In [1]: import numpy as np

In [2]: from numpy import linalg as LA

In [3]: np.set_printoptions(precision=3, suppress=True, linewidth=120, sign=" ")

In [4]: rnd = lambda a: np.round(a, 3) + 0

In [5]: E = np.load("case1.npy")

In [6]: E
Out[6]: 
array([[  3,   4,   5],
       [  6,   7,   8],
       [  9,  10,  11],
       [ 12,  13,  14],
       [ 15,  16,  17],
       [ 18,  19,  20],
       [ 21,  22,  23],
       [ 24,  25,  26],
       [ 27,  28,  29]])

In [7]: rank = LA.matrix_rank(E)

In [8]: rank
Out[8]: np.int64(2)

In [9]: ns = LA.svd(E)[2][rank:].T

In [10]: [int(LA.matrix_rank(E[:i])) for i in range(1, len(E) + 1)]
Out[10]: [1, 2, 2, 2, 2, 2, 2, 2, 2]

In [11]: rnd(ns[:, 0] / ns[np.abs(ns[:, 0]).round(6).argmax(), 0])
Out[11]: array([-0.5,  1. , -0.5])

In [12]: rnd(E @ ns)
Out[12]: 
array([[ 0.],
       [ 0.],
       [ 0.],
       [ 0.],
       [ 0.],
       [ 0.],
       [ 0.],
       [ 0.],
       [ 0.]])

In [13]: [int(LA.matrix_rank(E[:, :j + 1])) for j in range(3)]
Out[13]: [1, 2, 2]

In [14]: [int(LA.matrix_rank(np.delete(E, i, axis=0))) for i in range(9)]
Out[14]: [2, 2, 2, 2, 2, 2, 2, 2, 2]

In [15]: rng = np.random.default_rng(4)

In [16]: other = E + rng.integers(-2, 3, (9, 2)) @ rng.integers(-2, 3, (2, 3))

In [17]: other
Out[17]: 
array([[  6,   0,   4],
       [  4,   7,   6],
       [ 11,   6,   9],
       [  6,  17,  12],
       [ 17,  14,  17],
       [ 17,  21,  21],
       [ 24,  18,  22],
       [ 20,  29,  26],
       [ 30,  24,  28]])

In [18]: np.abs(other - E).sum(axis=1)
Out[18]: array([  8,   4,   8,  12,   4,   4,   8,   8,   8])

In [19]: W0 = np.load("w.npy")

In [20]: W0
Out[20]: 
array([[ 0,  1,  0,  0,  1],
       [ 1,  0,  0,  1,  1],
       [ 0,  0,  0,  1,  1],
       [ 0,  1,  1,  0,  0],
       [ 1,  1,  1,  0,  0]])

In [21]: th = np.radians(30)

In [22]: r_ = np.eye(5)

In [23]: r_[1, 1] = r_[2, 2] = np.cos(th)

In [24]: r_[1, 2], r_[2, 1] = -np.sin(th), np.sin(th)

In [25]: rnd(r_)
Out[25]: 
array([[ 1.   ,  0.   ,  0.   ,  0.   ,  0.   ],
       [ 0.   ,  0.866, -0.5  ,  0.   ,  0.   ],
       [ 0.   ,  0.5  ,  0.866,  0.   ,  0.   ],
       [ 0.   ,  0.   ,  0.   ,  1.   ,  0.   ],
       [ 0.   ,  0.   ,  0.   ,  0.   ,  1.   ]])

In [26]: other = W0 @ r_.T

In [27]: rnd(LA.det(r_)), rnd(np.trace(r_))
Out[27]: (np.float64(1.0), np.float64(4.732))

In [28]: rnd(LA.svd(W0, compute_uv=False)), rnd(LA.svd(other, compute_uv=False))
Out[28]: 
(array([ 2.481,  2.   ,  1.17 ,  0.689,  0.   ]),
 array([ 2.481,  2.   ,  1.17 ,  0.689,  0.   ]))

In [29]: np.allclose(W0 @ W0.T, other @ other.T)
Out[29]: True
